$ ipython --no-banner

In [1]: import numpy as np

In [2]: np.set_printoptions(precision=2, suppress=True, linewidth=140, floatmode="fixed")

In [3]: M = np.loadtxt("data.csv", delimiter=",")

In [4]: M
Out[4]: 
array([[-10.89,  -9.91,   9.66, -10.24,  -9.71, -10.05,   0.23,  -9.80, -10.21, -10.18],
       [ 14.68,   5.61,   0.95,   1.57,   6.99,   9.82,  -8.45,  11.97,   5.01,  15.05],
       [ 10.33,  -0.41,  -7.54,  13.18,   2.72,  -1.75,   3.59,   4.27,  11.25,  -1.32],
       [ -3.23, -12.13,   2.69,   3.09,  -8.33, -14.83,   6.01,  -9.06,   0.10, -14.81],
       [ -5.74,  -5.89,   5.73,  -6.06,  -5.79,  -6.25,  -0.43,  -5.84,  -6.47,  -5.70],
       [ -1.39,   3.34,  -4.83,   3.10,   3.38,   2.91,   2.15,   1.09,   1.99,   1.08],
       [  4.47,  -7.95,  -4.12,  12.26,  -3.37, -11.93,   7.55,  -4.13,   8.15, -11.46]])

In [5]: theta = np.radians(36)

In [6]: Rm = np.eye(10)

In [7]: Rm[7, 7] = Rm[8, 8] = np.cos(theta)

In [8]: Rm[7, 8], Rm[8, 7] = -np.sin(theta), np.sin(theta)

In [9]: Rm
Out[9]: 
array([[ 1.00,  0.00,  0.00,  0.00,  0.00,  0.00,  0.00,  0.00,  0.00,  0.00],
       [ 0.00,  1.00,  0.00,  0.00,  0.00,  0.00,  0.00,  0.00,  0.00,  0.00],
       [ 0.00,  0.00,  1.00,  0.00,  0.00,  0.00,  0.00,  0.00,  0.00,  0.00],
       [ 0.00,  0.00,  0.00,  1.00,  0.00,  0.00,  0.00,  0.00,  0.00,  0.00],
       [ 0.00,  0.00,  0.00,  0.00,  1.00,  0.00,  0.00,  0.00,  0.00,  0.00],
       [ 0.00,  0.00,  0.00,  0.00,  0.00,  1.00,  0.00,  0.00,  0.00,  0.00],
       [ 0.00,  0.00,  0.00,  0.00,  0.00,  0.00,  1.00,  0.00,  0.00,  0.00],
       [ 0.00,  0.00,  0.00,  0.00,  0.00,  0.00,  0.00,  0.81, -0.59,  0.00],
       [ 0.00,  0.00,  0.00,  0.00,  0.00,  0.00,  0.00,  0.59,  0.81,  0.00],
       [ 0.00,  0.00,  0.00,  0.00,  0.00,  0.00,  0.00,  0.00,  0.00,  1.00]])

In [10]: Y = M @ Rm.T

In [11]: np.allclose(np.linalg.norm(M, axis=1), np.linalg.norm(Y, axis=1))
Out[11]: True

In [12]: np.argsort(-np.linalg.norm(M, axis=0).round(6), kind="stable")[:3]
Out[12]: array([9, 5, 0])

In [13]: left, sv, vt = np.linalg.svd(M)

In [14]: sv
Out[14]: array([52.19, 35.29, 13.58,  1.04,  0.92,  0.71,  0.16])

In [15]: Y = left[:, :3] @ np.diag(sv[:3]) @ vt[:3]

In [16]: np.linalg.matrix_rank(M, rtol=0.05)
Out[16]: np.int64(3)

In [17]: np.linalg.matrix_rank(Y)
Out[17]: np.int64(3)

In [18]: round(np.linalg.norm(M - Y) / np.linalg.norm(M), 2)
Out[18]: np.float64(0.02)

In [19]: round(float(np.abs(M - Y).max()), 2)
Out[19]: 0.54

In [20]: round(np.linalg.norm(M - Y, 2), 2), round(sv[3], 2)
Out[20]: (np.float64(1.04), np.float64(1.04))

In [21]: w1 = np.array([[0, 0, -2, 1, -1, 0],
    ...:     [0, -1, 0, 1, 0, 0],
    ...:     [-2, 1, -2, 1, -1, 0],
    ...:     [-1, 1, 1, 1, 1, 0],
    ...:     [2, 2, 0, 1, 0, 1],
    ...:     [-2, 1, -1, -2, -2, 2],
    ...:     [-1, 2, 2, -1, -2, 0],
    ...:     [2, 2, 0, 1, 1, 2],
    ...:     [2, 0, 2, -1, 0, -2],
    ...:     [-2, 0, 0, 0, -1, -2]])

In [22]: c = np.array([1, 1, 0, 0, 0, 0])

In [23]: act = np.maximum(M @ w1 + c, 0)

In [24]: (act > 0).mean(axis=0)
Out[24]: array([0.71, 0.57, 0.57, 0.43, 0.71, 0.29])

In [25]: (act > 0).astype(int)
Out[25]: 
array([[0, 0, 0, 0, 1, 0],
       [1, 1, 0, 1, 0, 1],
       [1, 1, 1, 1, 1, 0],
       [1, 0, 1, 0, 1, 0],
       [0, 0, 0, 0, 1, 0],
       [1, 1, 1, 0, 0, 1],
       [1, 1, 1, 1, 1, 0]])

In [26]: np.linalg.matrix_rank(act)
Out[26]: np.int64(6)

In [27]: C = np.array([[-4, -2, 8],
    ...:     [7, 8, -3],
    ...:     [-9, 3, -3],
    ...:     [0, -6, -4],
    ...:     [5, -9, 9],
    ...:     [-7, 3, -9]])

In [28]: (act @ C).round(6).argmax(axis=1)
Out[28]: array([2, 0, 2, 2, 2, 1, 2])

In [29]: E = np.loadtxt("run3.csv", delimiter=",")

In [30]: E
Out[30]: 
array([[ 1.00,  0.00,  0.00,  0.00,  0.00,  0.00,  0.00,  0.00,  0.00],
       [ 0.00,  1.00,  0.00,  0.00,  0.00,  0.00,  0.00,  0.00,  0.00],
       [ 0.00,  0.00, -0.50, -0.87,  0.00,  0.00,  0.00,  0.00,  0.00],
       [ 0.00,  0.00,  0.87, -0.50,  0.00,  0.00,  0.00,  0.00,  0.00],
       [ 0.00,  0.00,  0.00,  0.00,  1.00,  0.00,  0.00,  0.00,  0.00],
       [ 0.00,  0.00,  0.00,  0.00,  0.00,  1.00,  0.00,  0.00,  0.00],
       [ 0.00,  0.00,  0.00,  0.00,  0.00,  0.00,  1.00,  0.00,  0.00],
       [ 0.00,  0.00,  0.00,  0.00,  0.00,  0.00,  0.00,  1.00,  0.00],
       [ 0.00,  0.00,  0.00,  0.00,  0.00,  0.00,  0.00,  0.00,  1.00]])

In [31]: blk = np.stack([E, 5 * E, E[::-1]])

In [32]: blk.shape
Out[32]: (3, 9, 9)

In [33]: np.einsum("bij,cij->bc", blk, blk)
Out[33]: 
array([[  9.00,  45.00,   1.00],
       [ 45.00, 225.00,   5.00],
       [  1.00,   5.00,   9.00]])

In [34]: blk.sum(axis=0)
Out[34]: 
array([[ 6.00,  0.00,  0.00,  0.00,  0.00,  0.00,  0.00,  0.00,  1.00],
       [ 0.00,  6.00,  0.00,  0.00,  0.00,  0.00,  0.00,  1.00,  0.00],
       [ 0.00,  0.00, -3.00, -5.20,  0.00,  0.00,  1.00,  0.00,  0.00],
       [ 0.00,  0.00,  5.20, -3.00,  0.00,  1.00,  0.00,  0.00,  0.00],
       [ 0.00,  0.00,  0.00,  0.00,  7.00,  0.00,  0.00,  0.00,  0.00],
       [ 0.00,  0.00,  0.87, -0.50,  0.00,  6.00,  0.00,  0.00,  0.00],
       [ 0.00,  0.00, -0.50, -0.87,  0.00,  0.00,  6.00,  0.00,  0.00],
       [ 0.00,  1.00,  0.00,  0.00,  0.00,  0.00,  0.00,  6.00,  0.00],
       [ 1.00,  0.00,  0.00,  0.00,  0.00,  0.00,  0.00,  0.00,  6.00]])

In [35]: np.linalg.norm(blk, axis=(1, 2))
Out[35]: array([ 3.00, 15.00,  3.00])
